$ python -q
>>> import numpy as np
>>> import numpy.linalg as la
>>> np.set_printoptions(precision=1, suppress=True, linewidth=100)
>>> W0 = np.loadtxt("arr.csv", delimiter=",")
>>> print(W0.round(1) + 0)
[[-0.3  0.3  0.4 -0.1  0.2 -0.3 -0.2  0.5 -0.1  0.5  0.1  0.  -0.2]
 [ 0.   0.   0.  -0.2 -0.1  0.6  0.1  0.   0.1  0.3 -0.2 -0.4 -0.5]
 [ 0.1  0.5 -0.4  0.   0.   0.1  0.   0.5  0.5 -0.1 -0.1 -0.1  0.3]
 [-0.2  0.5 -0.2 -0.2  0.2  0.3 -0.3 -0.1 -0.4 -0.4  0.3  0.  -0.1]
 [ 0.   0.1  0.  -0.3 -0.4  0.2  0.  -0.1  0.3  0.2  0.5  0.5  0. ]
 [ 0.1  0.1 -0.3 -0.2 -0.2 -0.2  0.5  0.3 -0.4 -0.1 -0.3  0.3 -0.4]
 [-0.1  0.  -0.5  0.5 -0.3  0.  -0.4 -0.1 -0.3  0.4 -0.1  0.1 -0.1]
 [ 0.2  0.  -0.3 -0.1  0.4 -0.1  0.3 -0.1 -0.3  0.4  0.4 -0.2  0.3]
 [-0.7  0.  -0.2 -0.2  0.2  0.2  0.3 -0.2  0.1  0.1 -0.3  0.2  0.3]
 [-0.4  0.1 -0.2  0.  -0.3 -0.5  0.1 -0.2  0.3 -0.1  0.3 -0.4 -0.3]
 [ 0.3  0.4  0.1 -0.3 -0.2 -0.2 -0.1 -0.5  0.   0.2 -0.4 -0.1  0.1]
 [ 0.   0.5  0.3  0.6  0.1  0.2  0.5 -0.2  0.1  0.   0.1  0.1 -0.1]
 [-0.1  0.1  0.2  0.  -0.6  0.2  0.1  0.2 -0.4  0.   0.  -0.3  0.5]]
>>> # columns are unit length and at right angles
>>> print(la.norm(W0, axis=0))
[1. 1. 1. 1. 1. 1. 1. 1. 1. 1. 1. 1. 1.]
>>> print(la.svd(W0, compute_uv=False))
[1. 1. 1. 1. 1. 1. 1. 1. 1. 1. 1. 1. 1.]
>>> r0, g = W0[10], W0[5]
>>> print(r0 @ r0)
1.0
>>> print(round(r0 @ g, 1))
-0.0
>>> p = (r0 @ g) / (r0 @ r0) * r0
>>> print(round(la.norm(r0 + g) ** 2 + la.norm(r0 - g) ** 2, 1))
4.0
>>> print(round(float((g - p) @ r0), 1))
-0.0
>>> print(la.matrix_rank(np.outer(r0, g)))
1
>>> Y = la.inv(W0)
>>> print(round(la.det(W0) * la.det(Y), 1))
1.0
>>> print(round(float(la.slogdet(W0)[0]), 1))
1.0
>>> print(np.allclose(Y, W0.T))
True
>>> print(np.round(la.cond(W0), 1))
1.0
>>> E = np.loadtxt("m.csv", delimiter=",")
>>> print(E)
[[  1.  -8.  -5.  -9.   8.   2.  -6.   5.  -4.   3.  -9.  -8.  -3.]
 [  0.   5.  -3.   3.   1.   3.  -2.  -5.  -4.   6.   5.  -3.  -5.]
 [  8.  -5.   0.   5.   4.  -4.  -8.   4.   7.   5.  -5.  -6.  -2.]
 [  0.  -2.  -5.   7.   5.  -1.   7.  -1.  -7.   2.   5.  -5.  -9.]
 [ -1.  -1.   0.   2.  -7.  -5.  -2.   2.   4.   0.  -4.  -6.   7.]
 [  8.  -8.   5.  -4.   3.   8.  -1.  -9.   8.  -2.  -6.  -5.  -5.]
 [  1. -13.  -2. -12.   7.  -1.  -4.  10.   0.  -3. -14.  -5.   2.]]
>>> th = np.radians(180)
>>> r_ = np.eye(13)
>>> r_[4, 4] = r_[12, 12] = np.cos(th)
>>> r_[4, 12], r_[12, 4] = -np.sin(th), np.sin(th)
>>> Y = E @ r_.T
>>> print(np.round(la.svd(E, compute_uv=False), 1) + 0, np.round(la.svd(Y, compute_uv=False), 1) + 0)
[36.6 22.6 20.5 17.4 10.9  9.1  0. ] [36.6 22.6 20.5 17.4 10.9  9.1  0. ]
>>> print(np.allclose(la.norm(E, axis=1), la.norm(Y, axis=1)))
True
>>> print(Y)
[[  1.  -8.  -5.  -9.  -8.   2.  -6.   5.  -4.   3.  -9.  -8.   3.]
 [  0.   5.  -3.   3.  -1.   3.  -2.  -5.  -4.   6.   5.  -3.   5.]
 [  8.  -5.   0.   5.  -4.  -4.  -8.   4.   7.   5.  -5.  -6.   2.]
 [  0.  -2.  -5.   7.  -5.  -1.   7.  -1.  -7.   2.   5.  -5.   9.]
 [ -1.  -1.   0.   2.   7.  -5.  -2.   2.   4.   0.  -4.  -6.  -7.]
 [  8.  -8.   5.  -4.  -3.   8.  -1.  -9.   8.  -2.  -6.  -5.   5.]
 [  1. -13.  -2. -12.  -7.  -1.  -4.  10.   0.  -3. -14.  -5.  -2.]]
>>> Y = E[0, 0] * E[1:] - np.outer(E[1:, 0], E[0])
>>> print(Y)
[[  0.   5.  -3.   3.   1.   3.  -2.  -5.  -4.   6.   5.  -3.  -5.]
 [  0.  59.  40.  77. -60. -20.  40. -36.  39. -19.  67.  58.  22.]
 [  0.  -2.  -5.   7.   5.  -1.   7.  -1.  -7.   2.   5.  -5.  -9.]
 [  0.  -9.  -5.  -7.   1.  -3.  -8.   7.   0.   3. -13. -14.   4.]
 [  0.  56.  45.  68. -61.  -8.  47. -49.  40. -26.  66.  59.  19.]
 [  0.  -5.   3.  -3.  -1.  -3.   2.   5.   4.  -6.  -5.   3.   5.]]
>>> print(E[:, 0] / E[0, 0])
[ 1.  0.  8.  0. -1.  8.  1.]
>>> print(la.matrix_rank(Y), la.matrix_rank(E))
5 6
>>> r0, g = E[6], E[4]
>>> print(r0 @ g)
72.0
>>> print(r0 @ r0)
718.0
>>> p = (r0 @ g) / (r0 @ r0) * r0
>>> print(g - p)
[-1.1  0.3  0.2  3.2 -7.7 -4.9 -1.6  1.   4.   0.3 -2.6 -5.5  6.8]
>>> print((g - p) @ r0)
0.0
>>> print(la.matrix_rank(np.outer(r0, g)))
1
>>> print(p)
[ 0.1 -1.3 -0.2 -1.2  0.7 -0.1 -0.4  1.   0.  -0.3 -1.4 -0.5  0.2]
>>> print(E.shape)
(7, 13)
>>> print(np.abs(E).max())
14.0
>>> print(np.unravel_index(np.abs(E).argmax(), E.shape))
(np.int64(6), np.int64(10))
>>> print(E.mean(axis=0))
[ 2.4 -4.6 -1.4 -1.1  3.   0.3 -2.3  0.9  0.6  1.6 -4.  -5.4 -2.1]
>>> A = np.load("mat.npy")
>>> print(A)
[[2 0 0 2 1 0 1 0 2]
 [5 0 1 0 0 0 4 1 0]
 [2 0 0 2 1 0 1 0 2]
 [8 0 2 0 0 0 7 2 0]
 [8 0 2 0 0 0 7 2 0]
 [8 0 2 0 0 0 7 2 0]
 [5 0 1 0 0 0 4 1 0]
 [2 0 0 2 1 0 1 0 2]
 [2 0 0 2 1 0 1 0 2]
 [5 0 1 0 0 0 4 1 0]
 [8 0 2 0 0 0 7 2 0]
 [8 0 2 0 0 0 7 2 0]
 [8 0 2 0 0 0 7 2 0]
 [2 0 0 2 1 0 1 0 2]
 [8 0 2 0 0 0 7 2 0]
 [5 0 1 0 0 0 4 1 0]
 [5 0 1 0 0 0 4 1 0]
 [2 0 0 2 1 0 1 0 2]
 [8 0 2 0 0 0 7 2 0]
 [8 0 2 0 0 0 7 2 0]
 [5 0 1 0 0 0 4 1 0]
 [5 0 1 0 0 0 4 1 0]
 [2 0 0 2 1 0 1 0 2]
 [8 0 2 0 0 0 7 2 0]
 [8 0 2 0 0 0 7 2 0]
 [5 0 1 0 0 0 4 1 0]
 [5 0 1 0 0 0 4 1 0]
 [5 0 1 0 0 0 4 1 0]
 [2 0 0 2 1 0 1 0 2]
 [5 0 1 0 0 0 4 1 0]
 [5 0 1 0 0 0 4 1 0]
 [2 0 0 2 1 0 1 0 2]
 [2 0 0 2 1 0 1 0 2]]
>>> # columns 1 and 5 are equal
>>> left, sv, VT = la.svd(A)
>>> print(sv.round(1) + 0)
[43.5  9.7  1.1  0.   0.   0.   0.   0.   0. ]
>>> Y = left[:, :3] @ np.diag(sv[:3]) @ VT[:3]
>>> print(round(float(np.abs(A - Y).max()), 1))
0.0
>>> print(la.matrix_rank(Y))
3
>>> print(np.round(la.norm(A - Y) / la.norm(A), 1))
0.0
>>> print(round(float(la.norm(A - Y, 2)), 1), round(float(sv[3]), 1))
0.0 0.0
>>> F = np.load("block6.npy")
>>> print(F.round(1) + 0)
[[ 0.5 -0.3 -0.1 -0.1  0.3 -0.2 -0.1 -0.2 -0.5  0.3  0.2]
 [-0.3  0.8  0.   0.   0.2 -0.1  0.  -0.1 -0.3  0.2  0.1]
 [-0.1  0.   1.   0.   0.   0.   0.   0.  -0.1  0.   0. ]
 [-0.1  0.   0.   1.   0.   0.   0.   0.  -0.1  0.   0. ]
 [ 0.3  0.2  0.   0.   0.8  0.1  0.   0.1  0.3 -0.2 -0.1]
 [-0.2 -0.1  0.   0.   0.1  0.9  0.  -0.1 -0.2  0.1  0.1]
 [-0.1  0.   0.   0.   0.   0.   1.   0.  -0.1  0.   0. ]
 [-0.2 -0.1  0.   0.   0.1 -0.1  0.   0.9 -0.2  0.1  0.1]
 [-0.5 -0.3 -0.1 -0.1  0.3 -0.2 -0.1 -0.2  0.5  0.3  0.2]
 [ 0.3  0.2  0.   0.  -0.2  0.1  0.   0.1  0.3  0.8 -0.1]
 [ 0.2  0.1  0.   0.  -0.1  0.1  0.   0.1  0.2 -0.1  0.9]]
>>> left, sv, VT = la.svd(F, full_matrices=False)
>>> print(np.round(left.T @ F @ VT.T, 1) + 0)
[[1. 0. 0. 0. 0. 0. 0. 0. 0. 0. 0.]
 [0. 1. 0. 0. 0. 0. 0. 0. 0. 0. 0.]
 [0. 0. 1. 0. 0. 0. 0. 0. 0. 0. 0.]
 [0. 0. 0. 1. 0. 0. 0. 0. 0. 0. 0.]
 [0. 0. 0. 0. 1. 0. 0. 0. 0. 0. 0.]
 [0. 0. 0. 0. 0. 1. 0. 0. 0. 0. 0.]
 [0. 0. 0. 0. 0. 0. 1. 0. 0. 0. 0.]
 [0. 0. 0. 0. 0. 0. 0. 1. 0. 0. 0.]
 [0. 0. 0. 0. 0. 0. 0. 0. 1. 0. 0.]
 [0. 0. 0. 0. 0. 0. 0. 0. 0. 1. 0.]
 [0. 0. 0. 0. 0. 0. 0. 0. 0. 0. 1.]]
>>> print(np.allclose(left * sv @ VT, F))
True
>>> print(np.round(VT @ VT.T, 1) + 0)
[[1. 0. 0. 0. 0. 0. 0. 0. 0. 0. 0.]
 [0. 1. 0. 0. 0. 0. 0. 0. 0. 0. 0.]
 [0. 0. 1. 0. 0. 0. 0. 0. 0. 0. 0.]
 [0. 0. 0. 1. 0. 0. 0. 0. 0. 0. 0.]
 [0. 0. 0. 0. 1. 0. 0. 0. 0. 0. 0.]
 [0. 0. 0. 0. 0. 1. 0. 0. 0. 0. 0.]
 [0. 0. 0. 0. 0. 0. 1. 0. 0. 0. 0.]
 [0. 0. 0. 0. 0. 0. 0. 1. 0. 0. 0.]
 [0. 0. 0. 0. 0. 0. 0. 0. 1. 0. 0.]
 [0. 0. 0. 0. 0. 0. 0. 0. 0. 1. 0.]
 [0. 0. 0. 0. 0. 0. 0. 0. 0. 0. 1.]]
>>> print(left.shape, sv.shape, VT.shape)
(11, 11) (11,) (11, 11)
>>> print(np.cumsum(sv ** 2) / np.sum(sv ** 2))
[0.1 0.2 0.3 0.4 0.5 0.5 0.6 0.7 0.8 0.9 1. ]
>>> print(sv)
[1. 1. 1. 1. 1. 1. 1. 1. 1. 1. 1.]
>>> print((sv > 1e-8).sum())
11
>>> print(np.round(left.T @ left, 1) + 0)
[[1. 0. 0. 0. 0. 0. 0. 0. 0. 0. 0.]
 [0. 1. 0. 0. 0. 0. 0. 0. 0. 0. 0.]
 [0. 0. 1. 0. 0. 0. 0. 0. 0. 0. 0.]
 [0. 0. 0. 1. 0. 0. 0. 0. 0. 0. 0.]
 [0. 0. 0. 0. 1. 0. 0. 0. 0. 0. 0.]
 [0. 0. 0. 0. 0. 1. 0. 0. 0. 0. 0.]
 [0. 0. 0. 0. 0. 0. 1. 0. 0. 0. 0.]
 [0. 0. 0. 0. 0. 0. 0. 1. 0. 0. 0.]
 [0. 0. 0. 0. 0. 0. 0. 0. 1. 0. 0.]
 [0. 0. 0. 0. 0. 0. 0. 0. 0. 1. 0.]
 [0. 0. 0. 0. 0. 0. 0. 0. 0. 0. 1.]]
>>> x0 = np.array([0, -1, -3, -1, 2, 2, -1, -1, 2, 1, -3])
>>> y = F @ x0
>>> print(y)
[-0.1 -1.  -3.  -1.   2.   2.  -1.  -1.   1.9  1.  -3. ]
>>> print(np.round(la.solve(F, y + F[:, 2]), 1) + 0)
[ 0. -1. -2. -1.  2.  2. -1. -1.  2.  1. -3.]
>>> print(np.round(la.solve(F, y), 1) + 0)
[ 0. -1. -3. -1.  2.  2. -1. -1.  2.  1. -3.]
>>> print(np.round(la.solve(F, 5 * y), 1) + 0)
[  0.  -5. -15.  -5.  10.  10.  -5.  -5.  10.   5. -15.]
>>> print([round(float(la.det(F[:i, :i])), 2) + 0 for i in range(1, 12)])
[0.52, 0.27, 0.26, 0.25, 0.0, -0.08, -0.09, -0.18, -0.67, -0.91, -1.0]
>>> Y = np.array([[4, 4, 4],
...     [-3, 5, 4],
...     [1, 5, 3],
...     [1, -1, -5],
...     [-5, 3, -5],
...     [1, 5, 2],
...     [3, -4, -4],
...     [-1, -1, -4],
...     [3, 0, -3],
...     [4, 1, 2],
...     [-4, -3, 5]])
>>> print(la.matrix_rank(F @ Y))
3
>>> print(np.round(np.einsum("ij->j", F), 1) + 0)
[0.  0.3 0.9 0.9 1.7 0.6 0.9 0.6 0.  1.7 1.4]
>>> print(round(la.norm(F, 1), 1), np.round(la.norm(F, np.inf), 1))
2.9 2.9
>>> print(round(float(la.norm(F) ** 2 / la.norm(F, 2) ** 2), 1))
11.0
>>> M = np.loadtxt("data.csv", delimiter=",")
>>> print(M)
[[ 9.  9.  9.  9.]
 [ 9.  3.  9.  3.]
 [-6. -6. -3. -3.]
 [-6. -2. -3. -1.]]
>>> C2 = M.T @ M
>>> print(np.trace(C2), (M ** 2).sum())
644.0 644.0
>>> print(np.allclose(C2, C2.T))
True
>>> print(np.diag(C2))
[234. 130. 180. 100.]
>>> print((M @ M.T).shape)
(4, 4)
>>> print(la.svd(M, compute_uv=False) ** 2)
[602.3  30.5  10.6   0.5]
>>> print(C2)
[[234. 156. 198. 132.]
 [156. 130. 132. 110.]
 [198. 132. 180. 120.]
 [132. 110. 120. 100.]]
>>> rng = np.random.default_rng(22813)
>>> K = np.eye(6, dtype=int)[rng.permutation(6)]
>>> print(K)
[[1 0 0 0 0 0]
 [0 0 0 0 0 1]
 [0 0 1 0 0 0]
 [0 0 0 1 0 0]
 [0 0 0 0 1 0]
 [0 1 0 0 0 0]]
>>> print(round(float(la.eigvalsh(K).min()), 1))
-1.0
>>> print(np.all(la.eigvalsh(K) > 0))
False
>>> x0 = np.array([4, -3, 5, -3])
>>> y = M @ x0
>>> print(y)
[ 27.  63. -12. -30.]
>>> print(la.solve(M, y + M[:, 2]))
[ 4. -3.  6. -3.]
>>> print(la.solve(M.T, M[3]))
[ 0. -0.  0.  1.]
>>> Q, r_ = la.qr(K)
>>> print(abs(r_[0, 0]), np.round(la.norm(K[:, 0]), 1))
1.0 1.0
>>> print(Q.shape, r_.shape)
(6, 6) (6, 6)
>>> print(np.allclose(r_.T @ r_, K.T @ K))
True
>>> x0 = np.array([5, -4, -5, 1, 3, 2])
>>> print(np.abs(la.eigvals(K)))
[1. 1. 1. 1. 1. 1.]
>>> th = rng.uniform(0, 2 * np.pi, 33)
>>> Q, _ = la.qr(np.array([[0.8, 1.1], [0.4, 0.1], [1.1, 1.6], [-0.8, -1.6], [0.2, -2.6]]))
>>> m1 = 3 * np.c_[np.cos(th), np.sin(th)] @ Q.T
>>> print(m1.round(1) + 0)
[[ 0.1 -0.4  0.3 -0.6 -2.9]
 [ 1.4  0.6  2.  -1.6 -0.3]
 [ 1.5  0.8  2.  -1.4  0.6]
 [ 0.  -0.4  0.1 -0.5 -2.9]
 [-1.2 -0.3 -1.7  1.5  1.6]
 [-1.  -0.8 -1.3  0.6 -2.3]
 [-0.7 -0.7 -0.8  0.2 -2.7]
 [ 1.3  0.5  1.9 -1.6 -1. ]
 [-0.8  0.  -1.1  1.2  2.4]
 [ 1.4  0.8  2.  -1.4  0.6]
 [-1.4 -0.8 -2.   1.4 -0.6]
 [ 0.6  0.7  0.7 -0.1  2.8]
 [ 1.5  0.6  2.  -1.5 -0.2]
 [-0.1 -0.5 -0.1 -0.4 -2.9]
 [ 0.8  0.8  1.  -0.4  2.5]
 [-1.1 -0.2 -1.5  1.4  1.8]
 [ 0.9  0.8  1.2 -0.5  2.4]
 [ 1.5  0.7  2.  -1.5  0.2]
 [-0.9 -0.1 -1.3  1.3  2.2]
 [ 0.3 -0.3  0.5 -0.8 -2.8]
 [-0.5  0.2 -0.8  1.   2.6]
 [-0.9 -0.1 -1.3  1.3  2.1]
 [-0.4  0.3 -0.6  0.9  2.8]
 [-1.3 -0.8 -1.8  1.1 -1.5]
 [-1.  -0.1 -1.4  1.4  2. ]
 [ 0.8  0.   1.1 -1.2 -2.4]
 [-0.9 -0.8 -1.1  0.5 -2.5]
 [ 1.4  0.6  2.  -1.6 -0.3]
 [ 0.7  0.7  0.9 -0.3  2.6]
 [-0.4 -0.6 -0.5  0.  -2.8]
 [-0.3  0.3 -0.5  0.8  2.8]
 [-0.9 -0.1 -1.3  1.3  2.1]
 [-1.5 -0.7 -2.   1.5 -0.1]]
>>> # looks like rank 2
>>> left, sv, VT = la.svd(m1)
>>> print(np.argmax(sv[:-1] / (sv[1:] + 1e-6)) + 1)
2
>>> print(sv.round(1) + 0)
[12.9 11.5  0.   0.   0. ]
>>> Y = left[:, :2] @ np.diag(sv[:2]) @ VT[:2]
>>> print(round(la.norm(m1 - Y, 2), 1), round(sv[2], 1))
0.0 0.0
>>> print(round(np.abs(m1 - Y).max(), 1))
0.0
>>> print(la.matrix_rank(m1, rtol=0.05))
2
>>> left, sv, VT = la.svd(m1)
>>> vecs = VT[:(sv > 1e-8).sum()]
>>> x0 = m1[11] + 4 * m1[18] + rng.integers(2) * np.eye(5)[2]
>>> print(x0)
[-2.9  0.5 -3.4  5.1 11.6]
>>> print(np.round(vecs.T @ vecs, 1) + 0)
[[ 0.2  0.1  0.3 -0.2  0. ]
 [ 0.1  0.1  0.2 -0.1  0.2]
 [ 0.3  0.2  0.5 -0.3  0. ]
 [-0.2 -0.1 -0.3  0.3  0.1]
 [ 0.   0.2  0.   0.1  1. ]]
>>> print(round(la.norm(x0 - vecs.T @ vecs @ x0), 1))
0.7
>>> print(la.matrix_rank(np.vstack([m1, x0])))
3
